>>> import numpy as np
>>> np.set_printoptions(precision=2, suppress=True, linewidth=160)
>>> def rd(a):
...     return np.round(a, 2) + 0
... 
>>> F = np.loadtxt("block9.csv", delimiter=",")
>>> F
array([[ 0.75, -0.52,  0.99,  0.46, -0.35, -0.73,  0.86,  0.81,  0.81, -0.34],
       [ 0.  ,  0.76, -0.09, -0.19,  0.34,  0.42, -0.58,  0.11,  0.74,  0.85],
       [-1.  ,  0.96, -0.99, -0.9 ,  0.11,  1.  , -1.  ,  0.3 ,  0.16,  1.  ],
       [-0.12,  0.89, -0.72,  0.9 ,  0.79, -0.63,  0.05, -0.82,  0.17, -0.95],
       [ 0.12,  0.2 , -0.24,  0.96,  0.57, -0.93,  0.82, -0.82, -0.64, -1.  ],
       [ 0.95, -0.94,  0.99,  0.89, -0.37, -1.  ,  0.99,  0.25, -0.24, -1.  ],
       [-0.85, -0.57, -0.39, -0.99, -0.81,  1.  , -0.94,  0.9 ,  0.07,  1.  ],
       [ 0.55,  1.  , -1.  ,  0.18,  0.97, -0.7 , -0.98, -0.96,  0.9 ,  0.92],
       [ 0.93, -0.06,  0.44,  0.25,  0.26, -0.98,  0.49, -0.27,  0.41, -0.5 ],
       [ 0.97,  0.16, -0.63,  0.89,  0.74, -1.  ,  0.79, -0.93, -0.41, -1.  ],
       [ 0.66, -0.98,  0.06, -0.98, -0.89, -0.06, -0.25,  0.74, -0.74,  0.98],
       [ 1.  ,  1.  , -0.93,  0.92,  0.98, -1.  , -0.37, -0.98,  0.96, -0.82],
       [-0.34,  0.98, -0.99,  0.26,  0.88,  0.09, -0.92, -0.92,  0.3 ,  0.45],
       [ 0.48,  1.  , -0.98,  0.87,  0.97, -0.87, -0.82, -0.96,  0.87, -0.44],
       [ 0.92,  0.41,  0.9 , -0.54,  0.07, -0.8 , -0.14,  0.66,  0.95,  0.97],
       [ 0.77, -0.69,  1.  , -0.79, -0.71,  0.09,  0.39,  0.96,  0.92,  0.98],
       [-0.02, -0.25, -0.95,  0.59,  0.34, -0.82,  0.26, -0.88, -0.92, -0.98],
       [ 0.11,  0.71, -0.62,  0.41,  0.53, -0.4 , -0.27, -0.54,  0.24, -0.32],
       [-0.98,  0.42, -0.94,  0.98,  0.55,  0.8 ,  0.57, -0.91, -0.96, -1.  ],
       [ 0.97, -1.  ,  1.  , -0.03, -0.93, -0.99,  0.99,  0.94, -0.27, -0.92],
       [-0.79,  0.97, -1.  ,  0.19,  0.87,  0.5 , -0.95, -0.98, -0.72, -0.19],
       [ 0.26,  0.33, -0.83,  0.82,  0.58, -0.91,  0.41, -0.87, -0.66, -0.99],
       [-0.19, -0.98,  0.92,  0.64, -0.76, -0.53,  0.96,  0.37, -0.93, -1.  ],
       [ 0.07, -0.48, -0.85, -0.04, -0.01, -0.58,  0.04, -0.62, -0.82, -0.75],
       [-0.82,  0.96, -0.98, -0.65,  0.6 ,  0.97, -0.97, -0.42,  0.56,  0.99],
       [ 0.71, -0.96,  0.21,  0.64, -0.42, -0.98,  0.94, -0.54, -0.95, -1.  ],
       [-0.52, -0.97,  0.99,  0.01, -0.87,  0.74,  0.9 ,  0.91, -0.52, -0.67],
       [ 0.24, -0.91,  0.69, -0.92, -0.8 ,  0.56, -0.1 ,  0.82, -0.19,  0.96],
       [-0.65, -0.09, -0.56, -0.97, -0.56,  0.98, -0.92,  0.74,  0.3 ,  1.  ],
       [-0.93, -0.33, -0.72,  0.32, -0.2 ,  0.92,  0.  , -0.29, -0.86, -0.82],
       [ 0.8 , -0.85,  0.07, -0.29, -0.37, -0.93,  0.56, -0.15, -0.66, -0.63]])
>>> cen = (F - F.mean(axis=0)) / F.std(axis=0)
>>> np.argwhere(np.abs(cen) > 2)
array([], shape=(0, 2), dtype=int64)
>>> c = np.linalg.lstsq(np.delete(cen, 9, axis=1), cen[:, 9])[0]
>>> rd(c)
array([ 0.17, -0.13,  0.29, -0.63,  0.47,  0.25, -0.42,  0.1 ,  0.09])
>>> np.abs(c).argmax()
np.int64(3)
>>> A = np.array([[40, -2, 2, -2], [0, 0, -1, 2], [-1, 1, 58, -2], [1, 1, 1, 62]])
>>> hat = np.triu(np.array([[-5, 2, -5, 5], [-5, 2, 5, 2], [-3, -1, -4, -5], [5, 4, 2, -1]]), 1) + np.eye(4)
>>> M2 = hat @ A @ np.linalg.inv(hat)
>>> rd(np.linalg.det(M2))
np.float64(-2360.0)
>>> np.linalg.matrix_rank(M2)
np.int64(4)
>>> M2
array([[  50., -102.,  475., 2651.],
       [  -3.,   13.,  211., 1160.],
       [  -6.,    8.,  -17., -383.],
       [   1.,   -1.,   11.,  114.]])
>>> hat @ A - A @ hat
array([[ 10., -80., -77., 138.],
       [ -3.,   7., 292., 109.],
       [ -5.,  -3., -15., -17.],
       [  0.,  -2.,   0.,  -2.]])
>>> np.trace(M2), np.trace(A)
(np.float64(160.0), np.int64(160))
>>> Q, _ = np.linalg.qr(np.array([[-0.1, 1.2], [-1.5, 0.6], [0.6, 1.7], [-0.2, -0.3], [-0.6, 0.9]]))
>>> W0 = Q @ Q.T
>>> rd(W0)
array([[ 0.26,  0.13,  0.37, -0.06,  0.19],
       [ 0.13,  0.77, -0.18,  0.08,  0.35],
       [ 0.37, -0.18,  0.7 , -0.15,  0.14],
       [-0.06,  0.08, -0.15,  0.03, -0.01],
       [ 0.19,  0.35,  0.14, -0.01,  0.24]])
>>> W0.shape
(5, 5)
>>> rd(np.diff(W0, axis=0))
array([[-0.13,  0.64, -0.55,  0.14,  0.16],
       [ 0.24, -0.95,  0.88, -0.23, -0.21],
       [-0.43,  0.26, -0.85,  0.18, -0.15],
       [ 0.26,  0.27,  0.29, -0.04,  0.25]])
>>> rd(W0.sum(axis=0))
array([ 0.88,  1.14,  0.88, -0.11,  0.91])
>>> rd(W0.sum(axis=1))
array([ 0.88,  1.14,  0.88, -0.11,  0.91])
>>> np.linalg.matrix_rank(W0)
np.int64(2)
>>> rd(W0 - W0[0])
array([[ 0.  ,  0.  ,  0.  ,  0.  ,  0.  ],
       [-0.13,  0.64, -0.55,  0.14,  0.16],
       [ 0.11, -0.31,  0.34, -0.08, -0.05],
       [-0.32, -0.05, -0.51,  0.1 , -0.2 ],
       [-0.06,  0.22, -0.22,  0.06,  0.04]])
>>> rd(W0.mean(axis=0))
array([ 0.18,  0.23,  0.18, -0.02,  0.18])
>>> rd(np.linalg.svd(W0, compute_uv=False))
array([1., 1., 0., 0., 0.])
>>> rd(np.abs(W0).max())
np.float64(0.77)
>>> np.count_nonzero(W0)
np.int64(25)
>>> np.unravel_index(np.abs(W0).argmax(), W0.shape)
(np.int64(1), np.int64(1))
>>> rd(np.poly(W0))
array([ 1., -2.,  1.,  0.,  0.,  0.])
>>> rd(np.linalg.det(W0.T))
np.float64(0.0)
>>> rd(np.linalg.det(2 * W0)), rd(np.linalg.det(W0))
(np.float64(0.0), np.float64(0.0))
>>> rng = np.random.default_rng(138)
>>> z = rng.permutation(5)
>>> z
array([3, 1, 4, 2, 0])
>>> M2 = W0[z][:, z]
>>> rd(np.diag(M2))
array([0.03, 0.77, 0.24, 0.7 , 0.26])
>>> rd(np.linalg.det(M2)), rd(np.linalg.det(W0[z]))
(np.float64(0.0), np.float64(0.0))
>>> rd(np.trace(M2))
np.float64(2.0)
>>> rd(np.sort(np.abs(np.linalg.eigvals(M2))))
array([0., 0., 0., 1., 1.])
>>> np.allclose(M2, W0)
False
>>> np.allclose(W0, W0.T)
True
>>> rd(np.abs(np.linalg.eigvals(W0)).max())
np.float64(1.0)
>>> rd(np.sort(np.abs(np.linalg.eigvals(W0))))
array([0., 0., 0., 1., 1.])
>>> rd(np.linalg.matrix_power(W0, 4))
array([[ 0.26,  0.13,  0.37, -0.06,  0.19],
       [ 0.13,  0.77, -0.18,  0.08,  0.35],
       [ 0.37, -0.18,  0.7 , -0.15,  0.14],
       [-0.06,  0.08, -0.15,  0.03, -0.01],
       [ 0.19,  0.35,  0.14, -0.01,  0.24]])
>>> rd(W0 @ W0)
array([[ 0.26,  0.13,  0.37, -0.06,  0.19],
       [ 0.13,  0.77, -0.18,  0.08,  0.35],
       [ 0.37, -0.18,  0.7 , -0.15,  0.14],
       [-0.06,  0.08, -0.15,  0.03, -0.01],
       [ 0.19,  0.35,  0.14, -0.01,  0.24]])
>>> rd(np.trace(W0))
np.float64(2.0)
>>> X = np.load("dump.npy")
>>> X
array([[0., 0., 3., 1.],
       [0., 0., 2., 3.],
       [3., 2., 0., 0.],
       [1., 3., 0., 0.]])
>>> vec = np.array([-1, 2, -1, 2])
>>> y = X @ vec
>>> c, lr = np.zeros(4), 1 / np.linalg.norm(X, 2) ** 2
>>> for i in range(40):
...     c -= lr * X.T @ (X @ c - y)
...     if i % 10 == 0: print(i, round(np.linalg.norm(X @ c - y), 2))
... 
0 4.08
10 1.2
20 0.35
30 0.1
>>> rd(c)
array([-0.99,  1.99, -0.99,  1.99])
>>> rd(np.linalg.cond(X))
np.float64(2.95)
>>> w, vecs = np.linalg.eigh(X)
>>> rd(vecs.T @ X @ vecs)
array([[-4.54,  0.  ,  0.  ,  0.  ],
       [ 0.  , -1.54,  0.  ,  0.  ],
       [ 0.  ,  0.  ,  1.54,  0.  ],
       [ 0.  ,  0.  ,  0.  ,  4.54]])
>>> np.abs(vecs[:, -1]).round(6).argmax()
np.int64(1)
>>> rd(np.linalg.svd(X, compute_uv=False))
array([4.54, 4.54, 1.54, 1.54])
>>> rd(vecs.T @ vecs)
array([[1., 0., 0., 0.],
       [0., 1., 0., 0.],
       [0., 0., 1., 0.],
       [0., 0., 0., 1.]])
>>> (w > 1e-8).sum(), (w < -1e-8).sum()
(np.int64(2), np.int64(2))
>>> arr = np.loadtxt("out15.csv", delimiter=",")
>>> arr
array([[-0.72,  1.28, -2.67,  0.74, -1.31,  1.59, -0.01, -1.49, -3.47],
       [ 0.77,  1.67,  0.11, -0.64, -0.29,  0.67, -2.38, -0.93, -0.98],
       [-0.41,  2.38, -2.87,  0.97, -1.54,  2.42, -2.9 , -2.7 , -1.45],
       [ 1.64,  1.47,  2.07, -1.63,  0.5 , -0.28, -2.87, -0.08,  0.06],
       [-0.5 , -0.27, -0.87,  0.25, -0.32,  0.1 ,  1.61,  0.14, -1.98],
       [-1.87, -0.21, -3.53,  2.44, -1.25,  1.71,  0.38, -1.65,  1.02],
       [ 0.2 ,  1.9 , -1.42, -0.5 , -1.  ,  1.12, -0.38, -1.04, -5.2 ]])
>>> U, sv, Vt = np.linalg.svd(arr)
>>> rd(sv)
array([10.07,  6.86,  5.26,  0.  ,  0.  ,  0.  ,  0.  ])
>>> np.argmax(sv[:-1] / (sv[1:] + 1e-6)) + 1
np.int64(3)
>>> M2 = U[:, :3] @ np.diag(sv[:3]) @ Vt[:3]
>>> rd(np.linalg.norm(arr - M2) / np.linalg.norm(arr))
np.float64(0.0)
>>> np.linalg.matrix_rank(arr, rtol=0.05)
np.int64(3)
>>> rd(np.abs(arr - M2).max())
np.float64(0.0)
>>> rd(M2)
array([[-0.72,  1.28, -2.67,  0.74, -1.31,  1.59, -0.01, -1.49, -3.47],
       [ 0.77,  1.67,  0.11, -0.64, -0.29,  0.67, -2.38, -0.93, -0.98],
       [-0.41,  2.38, -2.87,  0.97, -1.54,  2.42, -2.9 , -2.7 , -1.45],
       [ 1.64,  1.47,  2.07, -1.63,  0.5 , -0.28, -2.87, -0.08,  0.06],
       [-0.5 , -0.27, -0.87,  0.25, -0.32,  0.1 ,  1.61,  0.14, -1.98],
       [-1.87, -0.21, -3.53,  2.44, -1.25,  1.71,  0.38, -1.65,  1.02],
       [ 0.2 ,  1.9 , -1.42, -0.5 , -1.  ,  1.12, -0.38, -1.04, -5.2 ]])
>>> r = np.linalg.matrix_rank(arr)
>>> r
np.int64(3)
>>> N = np.linalg.svd(arr)[2][r:].T
>>> [int(np.linalg.matrix_rank(np.delete(arr, i, axis=0))) for i in range(7)]
[3, 3, 3, 3, 3, 3, 3]
>>> [int(np.linalg.matrix_rank(arr[:, :j + 1])) for j in range(9)]
[1, 2, 3, 3, 3, 3, 3, 3, 3]
>>> np.linalg.matrix_rank(arr.T @ arr), np.linalg.matrix_rank(arr @ arr.T)
(np.int64(3), np.int64(3))
>>> M2 = arr / np.sqrt((arr ** 2).mean(axis=1, keepdims=True))
>>> rd(M2[4])
array([-0.54, -0.29, -0.94,  0.27, -0.34,  0.11,  1.73,  0.15, -2.13])
>>> U, sv, Vt = np.linalg.svd(arr)
>>> vecs = Vt[:(sv > 1e-8).sum()]
>>> vec = arr[2] + -1 * arr[4] + rng.integers(2) * np.eye(9)[8]
>>> rd(vec)
array([ 0.09,  2.65, -2.  ,  0.72, -1.22,  2.32, -4.51, -2.84,  1.53])
>>> rd(np.diag(vecs.T @ vecs))
array([0.15, 0.24, 0.45, 0.21, 0.08, 0.15, 0.64, 0.19, 0.89])
>>> rd(np.linalg.norm(vec - vecs.T @ vecs @ vec))
np.float64(0.33)
>>> np.allclose(vecs.T @ vecs @ vec, vec)
False
